>>> import numpy as np
>>> from numpy import linalg as LA
>>> np.set_printoptions(precision=3, suppress=True, linewidth=160, floatmode="fixed")
>>> A2 = np.array([[1, 1, 1, 0, 0, 3, 2, 1, 1, 3, 2, 2],
...     [0, 2, 3, 0, 3, 0, 1, 2, 2, 3, 3, 1],
...     [0, 1, 1, 2, 1, 3, 1, 2, 3, 1, 0, 1],
...     [2, 2, 3, 0, 3, 3, 0, 2, 0, 0, 1, 1],
...     [0, 0, 3, 3, 0, 2, 0, 0, 3, 0, 3, 1],
...     [2, 0, 1, 3, 0, 1, 3, 2, 2, 1, 0, 3],
...     [2, 3, 0, 3, 0, 0, 3, 1, 2, 3, 2, 1],
...     [2, 0, 1, 1, 0, 1, 3, 1, 2, 2, 1, 2],
...     [2, 2, 2, 1, 1, 2, 0, 0, 1, 1, 3, 0],
...     [2, 0, 1, 1, 3, 0, 2, 0, 1, 3, 1, 2],
...     [1, 3, 1, 0, 3, 2, 3, 0, 2, 0, 2, 0],
...     [2, 3, 3, 0, 1, 2, 0, 0, 0, 2, 1, 0]])
>>> A2[-1] = A2[0]
>>> arr = A2 + 0.3 * np.eye(12)
>>> arr
array([[1.300, 1.000, 1.000, 0.000, 0.000, 3.000, 2.000, 1.000, 1.000, 3.000, 2.000, 2.000],
       [0.000, 2.300, 3.000, 0.000, 3.000, 0.000, 1.000, 2.000, 2.000, 3.000, 3.000, 1.000],
       [0.000, 1.000, 1.300, 2.000, 1.000, 3.000, 1.000, 2.000, 3.000, 1.000, 0.000, 1.000],
       [2.000, 2.000, 3.000, 0.300, 3.000, 3.000, 0.000, 2.000, 0.000, 0.000, 1.000, 1.000],
       [0.000, 0.000, 3.000, 3.000, 0.300, 2.000, 0.000, 0.000, 3.000, 0.000, 3.000, 1.000],
       [2.000, 0.000, 1.000, 3.000, 0.000, 1.300, 3.000, 2.000, 2.000, 1.000, 0.000, 3.000],
       [2.000, 3.000, 0.000, 3.000, 0.000, 0.000, 3.300, 1.000, 2.000, 3.000, 2.000, 1.000],
       [2.000, 0.000, 1.000, 1.000, 0.000, 1.000, 3.000, 1.300, 2.000, 2.000, 1.000, 2.000],
       [2.000, 2.000, 2.000, 1.000, 1.000, 2.000, 0.000, 0.000, 1.300, 1.000, 3.000, 0.000],
       [2.000, 0.000, 1.000, 1.000, 3.000, 0.000, 2.000, 0.000, 1.000, 3.300, 1.000, 2.000],
       [1.000, 3.000, 1.000, 0.000, 3.000, 2.000, 3.000, 0.000, 2.000, 0.000, 2.300, 0.000],
       [1.000, 1.000, 1.000, 0.000, 0.000, 3.000, 2.000, 1.000, 1.000, 3.000, 2.000, 2.300]])
>>> A2 = arr / LA.norm(arr, axis=1, keepdims=True)
>>> C2 = A2 @ A2.T
>>> (C2 - 2 * np.eye(12)).round(6).argmax(axis=1)
array([11,  8,  5,  8,  8,  7,  7,  5,  3,  7,  8,  0])
>>> round(float(np.degrees(np.arccos(np.clip(C2[0, 3], -1, 1)))), 3)
53.832
>>> LA.norm(A2, axis=1)
array([1.000, 1.000, 1.000, 1.000, 1.000, 1.000, 1.000, 1.000, 1.000, 1.000, 1.000, 1.000])
>>> np.argwhere(np.triu(np.abs(C2) > 0.95, 1))
array([[ 0, 11]])
>>> (np.abs(C2) > 0.9).astype(int)
array([[1, 0, 0, 0, 0, 0, 0, 0, 0, 0, 0, 1],
       [0, 1, 0, 0, 0, 0, 0, 0, 0, 0, 0, 0],
       [0, 0, 1, 0, 0, 0, 0, 0, 0, 0, 0, 0],
       [0, 0, 0, 1, 0, 0, 0, 0, 0, 0, 0, 0],
       [0, 0, 0, 0, 1, 0, 0, 0, 0, 0, 0, 0],
       [0, 0, 0, 0, 0, 1, 0, 1, 0, 0, 0, 0],
       [0, 0, 0, 0, 0, 0, 1, 0, 0, 0, 0, 0],
       [0, 0, 0, 0, 0, 1, 0, 1, 0, 0, 0, 0],
       [0, 0, 0, 0, 0, 0, 0, 0, 1, 0, 0, 0],
       [0, 0, 0, 0, 0, 0, 0, 0, 0, 1, 0, 0],
       [0, 0, 0, 0, 0, 0, 0, 0, 0, 0, 1, 0],
       [1, 0, 0, 0, 0, 0, 0, 0, 0, 0, 0, 1]])
